$ python -q
>>> import numpy as np
>>> np.set_printoptions(suppress=True, linewidth=160)
>>> def rd(a):
...     return np.round(a, 2) + 0
... 
>>> J = np.load("a.npy")
>>> J
array([[ 1.,  0.,  9.,  0.],
       [ 7.,  0.,  8.,  0.],
       [ 9.,  6.,  5.,  0.],
       [ 0.,  0.,  0., -2.]])
>>> ev, vecs = np.linalg.eig(J)
>>> rd(J @ vecs[:, 0] - ev[0] * vecs[:, 0])
array([0., 0., 0., 0.])
>>> rd(np.prod(ev))
np.float64(-660.0)
>>> rd(np.sort(np.linalg.eigvals(J.T)))
array([-5.62, -3.81, -2.  , 15.43])
>>> rng = np.random.default_rng(7443)
>>> z = rng.permutation(4)
>>> out = J[:, z] * rng.choice([-1, 1], 4)
>>> out
array([[-0.,  0., -1., -9.],
       [-0.,  0., -7., -8.],
       [-6.,  0., -9., -5.],
       [-0., -2., -0., -0.]])
>>> Uu, _, VT = np.linalg.svd(J.T @ out)
>>> z
array([1, 3, 0, 2])
>>> rd(np.linalg.lstsq(J, out)[0])
array([[ 0.,  0., -1.,  0.],
       [-1.,  0.,  0.,  0.],
       [ 0.,  0.,  0., -1.],
       [ 0.,  1.,  0.,  0.]])
>>> out = J + rng.integers(-2, 3, (4, 2)) @ rng.integers(-2, 3, (2, 4))
>>> out
array([[-1.,  2., 11., -2.],
       [ 1.,  4.,  8., -6.],
       [ 9.,  4., -1.,  0.],
       [ 2., -4., -8.,  0.]])
>>> rd(np.linalg.svd(out - J, compute_uv=False))
array([12.81,  8.24,  0.  ,  0.  ])
>>> np.abs(out - J).sum(axis=1)
array([ 8., 16.,  8., 16.])
>>> out = np.array([[5, 5], [5, 1], [2, 2], [0, 0]])
>>> np.einsum("ik,kj->ji", J, out)
array([[23., 51., 85.,  0.],
       [23., 51., 61.,  0.]])
>>> np.vstack([J, out.T]).shape
(6, 4)
>>> np.einsum("ij->j", J)
array([17.,  6., 22., -2.])
>>> J @ out
array([[23., 23.],
       [51., 51.],
       [85., 61.],
       [ 0.,  0.]])
>>> E = 0.2 ** np.abs(np.subtract.outer(np.arange(3), np.arange(3)))
>>> rd(E)
array([[1.  , 0.2 , 0.04],
       [0.2 , 1.  , 0.2 ],
       [0.04, 0.2 , 1.  ]])
>>> gram = E.T @ E
>>> (E @ E.T).shape
(3, 3)
>>> rd(np.linalg.svd(E, compute_uv=False) ** 2)
array([1.7 , 0.92, 0.54])
>>> rd(gram)
array([[1.04, 0.41, 0.12],
       [0.41, 1.08, 0.41],
       [0.12, 0.41, 1.04]])
>>> np.linalg.matrix_rank(gram)
np.int64(3)
>>> rd(np.linalg.eigvalsh(gram)[::-1])
array([1.7 , 0.92, 0.54])
>>> rd(np.trace(gram)), rd((E ** 2).sum())
(np.float64(3.16), np.float64(3.16))
>>> O, r_ = np.linalg.qr(E)
>>> rd(np.trace(O @ O.T))
np.float64(3.0)
>>> rd(r_)
array([[-1.02, -0.4 , -0.12],
       [ 0.  , -0.96, -0.38],
       [ 0.  ,  0.  ,  0.94]])
>>> rd(abs(r_[0, 0])), rd(np.linalg.norm(E[:, 0]))
(np.float64(1.02), np.float64(1.02))
>>> rd(np.abs(np.diag(r_)))
array([1.02, 0.96, 0.94])
>>> np.allclose(r_.T @ r_, E.T @ E)
True
>>> rd(O @ r_)
array([[1.  , 0.2 , 0.04],
       [0.2 , 1.  , 0.2 ],
       [0.04, 0.2 , 1.  ]])
>>> low = np.linalg.cholesky(E)
>>> rd(low)
array([[1.  , 0.  , 0.  ],
       [0.2 , 0.98, 0.  ],
       [0.04, 0.2 , 0.98]])
>>> np.diag(low) ** 2
array([1.  , 0.96, 0.96])
>>> rd(low @ low.T)
array([[1.  , 0.2 , 0.04],
       [0.2 , 1.  , 0.2 ],
       [0.04, 0.2 , 1.  ]])
>>> rd(np.prod(np.diag(low)) ** 2), rd(np.linalg.det(E))
(np.float64(0.92), np.float64(0.92))
>>> ev, vecs = np.linalg.eigh(E)
>>> x0 = np.array([3, 5, -4])
>>> rd(vecs * np.sqrt(ev) @ vecs.T)
array([[0.99, 0.1 , 0.02],
       [0.1 , 0.99, 0.1 ],
       [0.02, 0.1 , 0.99]])
>>> x0 @ E @ x0
np.float64(47.04)
>>> rd(vecs * np.abs(ev) @ vecs.T)
array([[1.  , 0.2 , 0.04],
       [0.2 , 1.  , 0.2 ],
       [0.04, 0.2 , 1.  ]])
>>> rd(np.linalg.eigvalsh(E[1:, 1:]))
array([0.8, 1.2])
>>> rd(x0 @ E @ x0 / (x0 @ x0)), rd(ev[0]), rd(ev[-1])
(np.float64(0.94), np.float64(0.74), np.float64(1.3))
>>> np.abs(E).sum(axis=1).max(), rd(np.abs(ev).max())
(np.float64(1.4), np.float64(1.3))
>>> K = np.loadtxt("m.csv", delimiter=",")
>>> K
array([[1.  , 0.2 , 0.04, 0.01],
       [0.2 , 1.  , 0.2 , 0.04],
       [0.04, 0.2 , 1.  , 0.2 ],
       [0.01, 0.04, 0.2 , 1.  ]])
>>> out = E / np.linalg.norm(E, axis=1, keepdims=True)
>>> gram = out @ out.T
>>> (np.abs(gram) > 0.9).astype(int)
array([[1, 0, 0],
       [0, 1, 0],
       [0, 0, 1]])
>>> rd(np.linalg.norm(out, axis=1))
array([1., 1., 1.])
>>> x0 = np.ones(4)
>>> for _ in range(4):
...     x0 = K @ x0
...     x0 /= np.linalg.norm(x0)
...     print(round(x0 @ K @ x0, 2))
... 
1.36
1.36
1.36
1.36
>>> rd(np.linalg.eigvalsh(K)[-1])
np.float64(1.36)
>>> ev, vecs = np.linalg.eig(K)
>>> rd(np.prod(ev))
np.float64(0.88)
>>> rd(np.sort(np.linalg.eigvals(K @ K)))
array([0.5 , 0.72, 1.17, 1.86])
>>> rd(np.sort(np.linalg.eigvals(K.T)))
array([0.71, 0.85, 1.08, 1.36])
>>> O = K.astype(float).copy()
>>> for j in range(4):
...     O[:, j] -= O[:, :j] @ (O[:, :j].T @ O[:, j])
...     O[:, j] /= np.linalg.norm(O[:, j])
... 
>>> rd(O)
array([[ 0.98, -0.2 ,  0.  ,  0.  ],
       [ 0.2 ,  0.96, -0.2 ,  0.  ],
       [ 0.04,  0.19,  0.96, -0.2 ],
       [ 0.01,  0.04,  0.19,  0.98]])
>>> rd(O.T @ K)
array([[1.02, 0.4 , 0.12, 0.04],
       [0.  , 0.96, 0.38, 0.11],
       [0.  , 0.  , 0.96, 0.38],
       [0.  , 0.  , 0.  , 0.94]])
>>> rd(O.T @ O)
array([[1., 0., 0., 0.],
       [0., 1., 0., 0.],
       [0., 0., 1., 0.],
       [0., 0., 0., 1.]])
>>> out = K + rng.integers(-2, 3, (4, 2)) @ rng.integers(-2, 3, (2, 4))
>>> out
array([[ 2.  ,  3.2 ,  0.04,  2.01],
       [-3.8 ,  4.  ,  0.2 ,  1.04],
       [-1.96,  4.2 ,  1.  ,  2.2 ],
       [ 6.01, -1.96,  0.2 ,  1.  ]])
>>> np.linalg.matrix_rank(out - K, tol=1e-8)
np.int64(2)
>>> F = np.load("case19.npy")
>>> F
array([[-1, -4,  0,  0,  0,  0],
       [ 5,  7,  0,  0,  0,  0],
       [ 8, -6,  0,  0,  0,  0],
       [ 0,  0, -1, -4,  0,  0],
       [ 0,  0,  5,  7,  0,  0],
       [ 0,  0,  8, -6,  0,  0],
       [ 0,  0,  0,  0, -1, -4],
       [ 0,  0,  0,  0,  5,  7],
       [ 0,  0,  0,  0,  8, -6]])
>>> proj = F @ np.linalg.solve(F.T @ F, F.T)
>>> np.allclose(proj @ proj, proj)
True
>>> np.linalg.matrix_rank(np.eye(9) - proj)
np.int64(3)
>>> out = F[0, 0] * F[1:] - np.outer(F[1:, 0], F[0])
>>> out
array([[ 0, 13,  0,  0,  0,  0],
       [ 0, 38,  0,  0,  0,  0],
       [ 0,  0,  1,  4,  0,  0],
       [ 0,  0, -5, -7,  0,  0],
       [ 0,  0, -8,  6,  0,  0],
       [ 0,  0,  0,  0,  1,  4],
       [ 0,  0,  0,  0, -5, -7],
       [ 0,  0,  0,  0, -8,  6]])
>>> F[:, 0] / F[0, 0]
array([ 1., -5., -8., -0., -0., -0., -0., -0., -0.])
>>> np.flatnonzero(~out.round(6).any(axis=1))
array([], dtype=int64)
>>> np.linalg.matrix_rank(out), np.linalg.matrix_rank(F)
(np.int64(5), np.int64(6))
>>> gram = out.T @ out
>>> np.trace(gram), (out ** 2).sum()
(np.int64(1995), np.int64(1995))
>>> np.linalg.matrix_rank(gram)
np.int64(5)
>>> rd(np.linalg.eigvalsh(gram)[::-1])
array([1613.  ,  106.05,  106.05,   84.95,   84.95,    0.  ])
>>> (out @ out.T).shape
(8, 8)
>>> np.allclose(gram, gram.T)
True
>>> gram
array([[   0,    0,    0,    0,    0,    0],
       [   0, 1613,    0,    0,    0,    0],
       [   0,    0,   90,   -9,    0,    0],
       [   0,    0,   -9,  101,    0,    0],
       [   0,    0,    0,    0,   90,   -9],
       [   0,    0,    0,    0,   -9,  101]])
>>> mat = np.load("mat.npy")
>>> mat
array([[0, 0, 0],
       [0, 2, 0],
       [0, 0, 2]])
>>> np.linalg.lstsq(mat[:-1].T, mat[-1])[2]
np.int32(1)
>>> gram = mat.T @ mat
>>> np.diag(gram)
array([0, 4, 4])
>>> (mat @ mat.T).shape
(3, 3)
>>> np.prod(np.diag(mat)), rd(np.linalg.det(mat))
(np.int64(0), np.float64(0.0))
>>> np.linalg.matrix_rank(mat - mat[0, 0] * np.eye(3))
np.int64(2)
>>> [int(np.linalg.matrix_rank(np.linalg.matrix_power(mat, p))) for p in range(1, 4)]
[2, 2, 2]
>>> ev, vecs = np.linalg.eigh(mat)
>>> vecs.T @ mat @ vecs
array([[0., 0., 0.],
       [0., 2., 0.],
       [0., 0., 2.]])
>>> ev.sum(), np.trace(mat)
(np.float64(4.0), np.int64(4))
>>> rd(np.linalg.svd(mat, compute_uv=False))
array([2., 2., 0.])
>>> vecs @ np.diag(ev) @ vecs.T
array([[0., 0., 0.],
       [0., 2., 0.],
       [0., 0., 2.]])
>>> ev
array([0., 2., 2.])
>>> (ev > 1e-8).sum(), (ev < -1e-8).sum()
(np.int64(2), np.int64(0))
>>> M = np.loadtxt("w.csv", delimiter=",")
>>> M
array([[-1., -1., -1., -1.],
       [-1., -2., -2., -2.],
       [-1., -2., -3., -3.],
       [-1., -2., -3., -4.]])
>>> out = np.array([[-1, 0], [1, 3]])
>>> C = np.kron(out, M)
>>> rd(np.linalg.norm(C, 2)), rd(np.linalg.norm(out, 2) * np.linalg.norm(M, 2))
(np.float64(26.36), np.float64(26.36))
>>> C.shape
(8, 8)
>>> C
array([[  1.,   1.,   1.,   1.,  -0.,  -0.,  -0.,  -0.],
       [  1.,   2.,   2.,   2.,  -0.,  -0.,  -0.,  -0.],
       [  1.,   2.,   3.,   3.,  -0.,  -0.,  -0.,  -0.],
       [  1.,   2.,   3.,   4.,  -0.,  -0.,  -0.,  -0.],
       [ -1.,  -1.,  -1.,  -1.,  -3.,  -3.,  -3.,  -3.],
       [ -1.,  -2.,  -2.,  -2.,  -3.,  -6.,  -6.,  -6.],
       [ -1.,  -2.,  -3.,  -3.,  -3.,  -6.,  -9.,  -9.],
       [ -1.,  -2.,  -3.,  -4.,  -3.,  -6.,  -9., -12.]])
>>> r0, v = M[1], M[0]
>>> r0 @ r0
np.float64(13.0)
>>> p = (r0 @ v) / (r0 @ r0) * r0
>>> rd((v - p) @ r0)
np.float64(0.0)
>>> np.outer(r0, v)
array([[1., 1., 1., 1.],
       [2., 2., 2., 2.],
       [2., 2., 2., 2.],
       [2., 2., 2., 2.]])
>>> rd(p)
array([-0.54, -1.08, -1.08, -1.08])
>>> ev, vecs = np.linalg.eigh(M)
>>> x0 = np.array([2, -3, 0, 2])
>>> vecs * np.maximum(ev, 0) @ vecs.T
array([[0., 0., 0., 0.],
       [0., 0., 0., 0.],
       [0., 0., 0., 0.],
       [0., 0., 0., 0.]])
>>> x0 @ M @ x0
np.float64(-10.0)
>>> rd(vecs * np.abs(ev) @ vecs.T)
array([[1., 1., 1., 1.],
       [1., 2., 2., 2.],
       [1., 2., 3., 3.],
       [1., 2., 3., 4.]])
>>> rd(np.linalg.eigvalsh(M[1:, 1:]))
array([-7.89, -0.79, -0.32])
>>> x0 = np.array([3, -2, -3, 2])
>>> y = M @ x0
>>> y
array([0., 3., 4., 2.])
>>> rd(np.linalg.solve(M, M[:, 2]))
array([0., 0., 1., 0.])
>>> rd(np.linalg.solve(M, 3 * y))
array([ 9., -6., -9.,  6.])
>>> rd(np.linalg.solve(M.T, M[2]))
array([0., 0., 1., 0.])
>>> W0 = np.loadtxt("arr.csv", delimiter=",")
>>> rd(W0)
array([[ 0.39, -0.58,  1.87],
       [-1.57,  1.06,  0.65],
       [ 1.18,  1.6 ,  0.24]])
>>> rd(W0 @ W0.T)
array([[4., 0., 0.],
       [0., 4., 0.],
       [0., 0., 4.]])
>>> rd(W0.T @ W0)
array([[4., 0., 0.],
       [0., 4., 0.],
       [0., 0., 4.]])
>>> x0 = np.array([2, 2, 2])
>>> y = W0 @ x0
>>> rd(y)
array([3.38, 0.28, 6.04])
>>> rd(np.linalg.solve(W0, -2 * y))
array([-4., -4., -4.])
>>> rd(np.linalg.solve(W0, y))
array([2., 2., 2.])
>>> rd(np.linalg.solve(W0.T, W0[1]))
array([0., 1., 0.])
>>> rd(np.linalg.solve(W0, y + W0[:, 2]))
array([2., 2., 3.])
>>> arr = np.load("test12.npy")
>>> arr
array([[ 6,  6, -3,  2,  2, -1],
       [ 0,  3, -3,  0,  1, -1],
       [-3,  3,  6, -1,  1,  2],
       [ 2,  2, -1, -2, -2,  1],
       [ 0,  1, -1,  0, -1,  1],
       [-1,  1,  2,  1, -1, -2]])
>>> z = rng.permutation(6)
>>> z
array([2, 1, 0, 3, 4, 5])
>>> out = arr[z][:, z]
>>> rd(np.linalg.det(out)), rd(np.linalg.det(arr[z]))
(np.float64(-3136.0), np.float64(3136.0))
>>> np.trace(out)
np.int64(10)
>>> out
array([[ 6,  3, -3, -1,  1,  2],
       [-3,  3,  0,  0,  1, -1],
       [-3,  6,  6,  2,  2, -1],
       [-1,  2,  2, -2, -2,  1],
       [-1,  1,  0,  0, -1,  1],
       [ 2,  1, -1,  1, -1, -2]])
>>> arr.reshape(2, -1)
array([[ 6,  6, -3,  2,  2, -1,  0,  3, -3,  0,  1, -1, -3,  3,  6, -1,  1,  2],
       [ 2,  2, -1, -2, -2,  1,  0,  1, -1,  0, -1,  1, -1,  1,  2,  1, -1, -2]])
>>> arr.reshape(-1, 2)
array([[ 6,  6],
       [-3,  2],
       [ 2, -1],
       [ 0,  3],
       [-3,  0],
       [ 1, -1],
       [-3,  3],
       [ 6, -1],
       [ 1,  2],
       [ 2,  2],
       [-1, -2],
       [-2,  1],
       [ 0,  1],
       [-1,  0],
       [-1,  1],
       [-1,  1],
       [ 2,  1],
       [-1, -2]])
>>> t3 = arr.reshape(6, 2, -1)
>>> np.einsum("ihd,ihd->ih", t3, t3)
array([[81,  9],
       [18,  2],
       [54,  6],
       [ 9,  9],
       [ 2,  2],
       [ 6,  6]])
>>> t3.transpose(1, 0, 2)
array([[[ 6,  6, -3],
        [ 0,  3, -3],
        [-3,  3,  6],
        [ 2,  2, -1],
        [ 0,  1, -1],
        [-1,  1,  2]],

       [[ 2,  2, -1],
        [ 0,  1, -1],
        [-1,  1,  2],
        [-2, -2,  1],
        [ 0, -1,  1],
        [ 1, -1, -2]]])
>>> t3.sum(axis=1)
array([[ 8,  8, -4],
       [ 0,  4, -4],
       [-4,  4,  8],
       [ 0,  0,  0],
       [ 0,  0,  0],
       [ 0,  0,  0]])
